$ python3 -q
>>> import numpy as np
>>> np.set_printoptions(suppress=True, linewidth=140)
>>> F = np.loadtxt("x.csv", delimiter=",")
>>> F.round(1) + 0
array([[-0.2, -0.2,  1. ],
       [ 1. ,  0. ,  0.2],
       [ 0. ,  1. ,  0.2]])
>>> # keeps lengths
>>> w1 = np.array([[8, 8, 2, 8, 0, 5], [-7, -5, -5, -7, -3, -9], [1, -3, 6, 4, 2, 8]])
>>> c = np.array([-3, 2, 4, 0, -4, -4])
>>> hid = np.maximum(F @ w1 + c, 0)
>>> np.linalg.matrix_rank(hid)
np.int64(3)
>>> np.round((hid > 0).mean(axis=0), 1)
array([0.3, 0.3, 1. , 0.7, 0. , 0.7])
>>> hid.round(1)
array([[ 0. ,  0. , 10.1,  3. ,  0. ,  3.9],
       [ 5.3,  9.2,  7.6,  9. ,  0. ,  3.1],
       [ 0. ,  0. ,  0.1,  0. ,  0. ,  0. ]])
>>> cent = np.array([[0, 3, 2], [3, 3, 1], [1, 1, 3], [1, 0, 0], [1, 0, 3], [0, 2, 2]])
>>> (hid @ cent).round(6).argmax(axis=1)
array([2, 1, 2])
>>> np.round(hid @ cent, 1)
array([[13.1, 17.9, 38. ],
       [44.3, 57.4, 48.8],
       [ 0.1,  0.1,  0.2]])
>>> proj = np.triu(np.array([[7, -3, -5], [-6, -6, 3], [-2, 3, -7]]), 1) + np.eye(3)
>>> B = proj @ F @ np.linalg.inv(proj)
>>> np.round(np.poly(B), 1)
array([ 1. ,  0.1, -0.1, -1. ])
>>> round(float(np.trace(B)), 1), round(np.trace(F), 1)
(-0.1, np.float64(-0.1))
>>> A = np.load("m.npy")
>>> A
array([[ 0.1, -1.1,  0.2],
       [ 0. ,  0.5,  0. ],
       [-0.4, -0.9, -0.7],
       [ 3.3, -0.7,  6.7],
       [ 0.3, -0.2,  0.7],
       [ 0.2,  0.1,  0.4],
       [ 0.9,  0.4,  1.8],
       [ 0.3,  0.1,  0.6],
       [-0.8,  0.2, -1.7],
       [ 0.8,  0.7,  1.7],
       [-0.6,  0.8, -1.2],
       [ 1.9,  0.8,  4. ],
       [ 0.6,  1.9,  1.1],
       [ 0.5, -0.6,  1. ],
       [ 2.2,  0.4,  4.5],
       [-0.9,  1.2, -1.9],
       [-0.9, -0.7, -1.5],
       [-0.9, -0.5, -1.8],
       [ 0.3,  1.9,  0.6]])
>>> Xc = A - A.mean(axis=1)
Traceback (most recent call last):
  File "<python-input-20>", line 1, in <module>
    Xc = A - A.mean(axis=1)
         ~~^~~~~~~~~~~~~~~~
ValueError: operands could not be broadcast together with shapes (19,3) (19,) 
>>> Xc = A - A.mean(axis=0)
>>> U, sigma, Vt = np.linalg.svd(Xc, full_matrices=False)
>>> np.abs(Vt[0]).argmax()
np.int64(2)
>>> np.linalg.matrix_rank(Xc)
np.int64(3)
>>> sigma.round(1)
array([10.8,  3.7,  0.2])
>>> np.round(sigma ** 2 / (sigma ** 2).sum(), 1) + 0
array([0.9, 0.1, 0. ])
>>> mat = np.load("test0.npy")
>>> mat
array([[1. , 0.7, 0.5, 0.3],
       [0.7, 1. , 0.7, 0.5],
       [0.5, 0.7, 1. , 0.7],
       [0.3, 0.5, 0.7, 1. ]])
>>> # symmetric, so the eigenvalues are real
>>> w, evecs = np.linalg.eigh(mat)
>>> x = np.array([5, 2, 4, 2])
>>> round(float(x @ mat @ x / (x @ x)), 1), np.round(w[0], 1), np.round(w[-1], 1)
(2.4, np.float64(0.2), np.float64(2.7))
>>> np.round(np.abs(mat).sum(axis=1).max(), 1), round(np.abs(w).max(), 1)
(np.float64(2.9), np.float64(2.7))
>>> np.round(evecs * np.abs(w) @ evecs.T, 1)
array([[1. , 0.7, 0.5, 0.3],
       [0.7, 1. , 0.7, 0.5],
       [0.5, 0.7, 1. , 0.7],
       [0.3, 0.5, 0.7, 1. ]])
>>> (np.sign(evecs[:, -1].round(6)) == np.sign(evecs[0, -1].round(6))).astype(int)
array([1, 1, 1, 1])
>>> B = mat / np.linalg.norm(mat, axis=1, keepdims=True)
>>> G = B @ B.T
>>> G[0].round(1)
array([1. , 0.9, 0.8, 0.7])
>>> np.round(np.linalg.norm(B, axis=1), 1)
array([1., 1., 1., 1.])
>>> (G - 2 * np.eye(4)).round(6).argmax(axis=1)
array([1, 2, 1, 2])
>>> G.round(1)
array([[1. , 0.9, 0.8, 0.7],
       [0.9, 1. , 0.9, 0.8],
       [0.8, 0.9, 1. , 0.9],
       [0.7, 0.8, 0.9, 1. ]])
>>> B = np.array([[8, -7], [-6, -2], [2, 5], [-9, -9]])
>>> np.round(np.einsum("ik,kj->ji", mat, B), 1)
array([[ 2.1, -3.5, -4.5, -8.2],
       [-8.6, -7.9, -6.2, -8.6]])
>>> np.round(np.einsum("ik,kj->ij", mat, B), 1)
array([[ 2.1, -8.6],
       [-3.5, -7.9],
       [-4.5, -6.2],
       [-8.2, -8.6]])
>>> np.linalg.matrix_rank(np.vstack([mat, B.T]))
np.int64(4)
>>> np.vstack([mat, B.T]).shape
(6, 4)
>>> np.round(np.einsum("ij->j", mat), 1)
array([2.5, 2.9, 2.9, 2.5])
>>> np.round(mat @ B, 1)
array([[ 2.1, -8.6],
       [-3.5, -7.9],
       [-4.5, -6.2],
       [-8.2, -8.6]])
>>> x = np.ones(4)
>>> for _ in range(3):
...     x = mat @ x
...     x /= np.linalg.norm(x)
...     print(round(x @ mat @ x, 1))
... 
2.7
2.7
2.7
>>> round(np.linalg.eigvalsh(mat)[-1], 1)
np.float64(2.7)
>>> w, evecs = np.linalg.eigvalsh(mat)
Traceback (most recent call last):
  File "<python-input-52>", line 1, in <module>
    w, evecs = np.linalg.eigvalsh(mat)
    ^^^^^^^^
ValueError: too many values to unpack (expected 2)
>>> w, evecs = np.linalg.eigh(mat)
>>> np.round(evecs @ np.diag(w) @ evecs.T, 1)
array([[1. , 0.7, 0.5, 0.3],
       [0.7, 1. , 0.7, 0.5],
       [0.5, 0.7, 1. , 0.7],
       [0.3, 0.5, 0.7, 1. ]])
>>> np.round(evecs.T @ mat @ evecs, 1) + 0
array([[0.2, 0. , 0. , 0. ],
       [0. , 0.3, 0. , 0. ],
       [0. , 0. , 0.8, 0. ],
       [0. , 0. , 0. , 2.7]])
>>> np.abs(evecs[:, -1]).round(6).argmax()
np.int64(1)
